% python3 -q
>>> import numpy as np
>>> from numpy import linalg as LA
>>> np.set_printoptions(precision=2, suppress=True, linewidth=100)
>>> mat = np.load("case3.npy")
>>> print(mat)
[[  0  -6   0   0 -15   0]
 [ -6   0   4 -15   0  10]
 [  4  -2  -2  10  -5  -5]
 [  0   0   0   0 -12   0]
 [  0   0   0 -12   0   8]
 [  0   0   0   8  -4  -4]]
>>> f = np.array([3, -1, -1, -5, 4, 5])
>>> A2 = mat + np.outer(f, np.eye(6)[1])
>>> LA.matrix_rank(A2 - mat)
np.int64(1)
>>> A2 = mat / np.sqrt((mat ** 2).mean(axis=1, keepdims=True))
>>> print(LA.matrix_rank(A2) == LA.matrix_rank(mat))
True
>>> mat - mat.mean(axis=1, keepdims=True)
array([[  3.5 ,  -2.5 ,   3.5 ,   3.5 , -11.5 ,   3.5 ],
       [ -4.83,   1.17,   5.17, -13.83,   1.17,  11.17],
       [  4.  ,  -2.  ,  -2.  ,  10.  ,  -5.  ,  -5.  ],
       [  2.  ,   2.  ,   2.  ,   2.  , -10.  ,   2.  ],
       [  0.67,   0.67,   0.67, -11.33,   0.67,   8.67],
       [  0.  ,   0.  ,   0.  ,   8.  ,  -4.  ,  -4.  ]])
>>> LA.matrix_rank(mat - mat.mean(axis=1, keepdims=True))
np.int64(5)
>>> ang = np.radians(36)
>>> Rm = np.eye(6)
>>> Rm[0, 0] = Rm[2, 2] = np.cos(ang)
>>> Rm[0, 2], Rm[2, 0] = -np.sin(ang), np.sin(ang)
>>> print(Rm)
[[ 0.81  0.   -0.59  0.    0.    0.  ]
 [ 0.    1.    0.    0.    0.    0.  ]
 [ 0.59  0.    0.81  0.    0.    0.  ]
 [ 0.    0.    0.    1.    0.    0.  ]
 [ 0.    0.    0.    0.    1.    0.  ]
 [ 0.    0.    0.    0.    0.    1.  ]]
>>> A2 = mat @ Rm.T
>>> A2
array([[  0.  ,  -6.  ,   0.  ,   0.  , -15.  ,   0.  ],
       [ -7.21,   0.  ,  -0.29, -15.  ,   0.  ,  10.  ],
       [  4.41,  -2.  ,   0.73,  10.  ,  -5.  ,  -5.  ],
       [  0.  ,   0.  ,   0.  ,   0.  , -12.  ,   0.  ],
       [  0.  ,   0.  ,   0.  , -12.  ,   0.  ,   8.  ],
       [  0.  ,   0.  ,   0.  ,   8.  ,  -4.  ,  -4.  ]])
>>> print(np.abs(A2 - mat).max(axis=0))
[1.21 0.   4.29 0.   0.   0.  ]
>>> round(float(LA.det(Rm)), 2), round(float(np.trace(Rm)), 2)
(1.0, 5.62)
>>> LA.svd(mat, compute_uv=False), LA.svd(A2, compute_uv=False)
(array([28.4 , 20.25,  5.22,  3.72,  1.5 ,  0.28]), array([28.4 , 20.25,  5.22,  3.72,  1.5 ,  0.28]))
>>> np.allclose(mat @ mat.T, A2 @ A2.T)
True
